>>> import numpy as np
>>> import numpy.linalg as la
>>> np.set_printoptions(precision=1, suppress=True, linewidth=120, sign=" ")
>>> rd = lambda a: np.round(a, 1) + 0
>>> arr = np.load("case13.npy")
>>> print(arr)
[[ 0  0  0  0  0  0  0  3  0]
 [ 0  0  0  0  0  0  0  0  2]
 [ 0  0  0  0  0  0  1  0  0]
 [ 0  0  0  0  0  0  0  0  0]
 [ 0  0  0  3  0  0  0  0  0]
 [ 2  0  0  0  0  0  0  0  0]
 [ 0  0  0  0  2  0  0  0  0]
 [ 0  0  0  0  0  0  0  0  0]
 [ 0  0  0  0  0  1  0  0  0]]
>>> # rank 7
>>> rng = np.random.default_rng(5378)
>>> lab = rng.permutation(9)
>>> print(lab)
[ 1  5  6  0  7  4  2  3  8]
>>> A2 = arr[lab][:, lab]
>>> print(rd(la.det(A2)), rd(la.det(arr[lab])))
0.0 0.0
>>> print(np.allclose(A2, arr))
False
>>> print(rd(np.abs(la.eigvals(arr)).max()))
0.0
>>> print(rd(la.det(arr)))
0.0
>>> print(np.allclose(arr, arr.T))
False
>>> print(la.matrix_power(arr, 4))
[[  0   0   0   0   0   0   0   0   0]
 [  0   0   0   0   0   0   0  12   0]
 [  0   0   0   0   0   0   0   0   0]
 [  0   0   0   0   0   0   0   0   0]
 [  0   0   0   0   0   0   0   0   0]
 [  0   0   0   0   0   0   0   0   0]
 [  0   0   0   0   0   0   0   0   0]
 [  0   0   0   0   0   0   0   0   0]
 [  0   0   0   0   0   0   0   0   0]]
>>> print((arr - arr.T) / 2)
[[ 0.   0.   0.   0.   0.  -1.   0.   1.5  0. ]
 [ 0.   0.   0.   0.   0.   0.   0.   0.   1. ]
 [ 0.   0.   0.   0.   0.   0.   0.5  0.   0. ]
 [ 0.   0.   0.   0.  -1.5  0.   0.   0.   0. ]
 [ 0.   0.   0.   1.5  0.   0.  -1.   0.   0. ]
 [ 1.   0.   0.   0.   0.   0.   0.   0.  -0.5]
 [ 0.   0.  -0.5  0.   1.   0.   0.   0.   0. ]
 [-1.5  0.   0.   0.   0.   0.   0.   0.   0. ]
 [ 0.  -1.   0.   0.   0.   0.5  0.   0.   0. ]]
>>> rank = la.matrix_rank(arr)
>>> print(rank)
7
>>> null = la.svd(arr)[2][rank:].T
>>> print(la.matrix_rank(arr.T @ arr), la.matrix_rank(arr @ arr.T))
7 7
>>> print(null.shape)
(9, 2)
>>> print(np.allclose(arr @ null, 0))
True
>>> print([int(la.matrix_rank(arr[:i])) for i in range(1, len(arr) + 1)])
[1, 2, 3, 3, 4, 5, 6, 6, 7]
>>> vec = np.array([0, -4, -2, 4, 0, -5, 2, -2, 5])
>>> print(arr * vec)
[[ 0  0  0  0  0  0  0 -6  0]
 [ 0  0  0  0  0  0  0  0 10]
 [ 0  0  0  0  0  0  2  0  0]
 [ 0  0  0  0  0  0  0  0  0]
 [ 0  0  0 12  0  0  0  0  0]
 [ 0  0  0  0  0  0  0  0  0]
 [ 0  0  0  0  0  0  0  0  0]
 [ 0  0  0  0  0  0  0  0  0]
 [ 0  0  0  0  0 -5  0  0  0]]
>>> print(np.einsum("ij,j->i", arr, vec))
[-6 10  2  0 12  0  0  0 -5]
>>> print(arr @ np.eye(9)[5])
[ 0.  0.  0.  0.  0.  0.  0.  0.  1.]
>>> print(arr @ np.ones(9))
[ 3.  2.  1.  0.  3.  2.  2.  0.  1.]
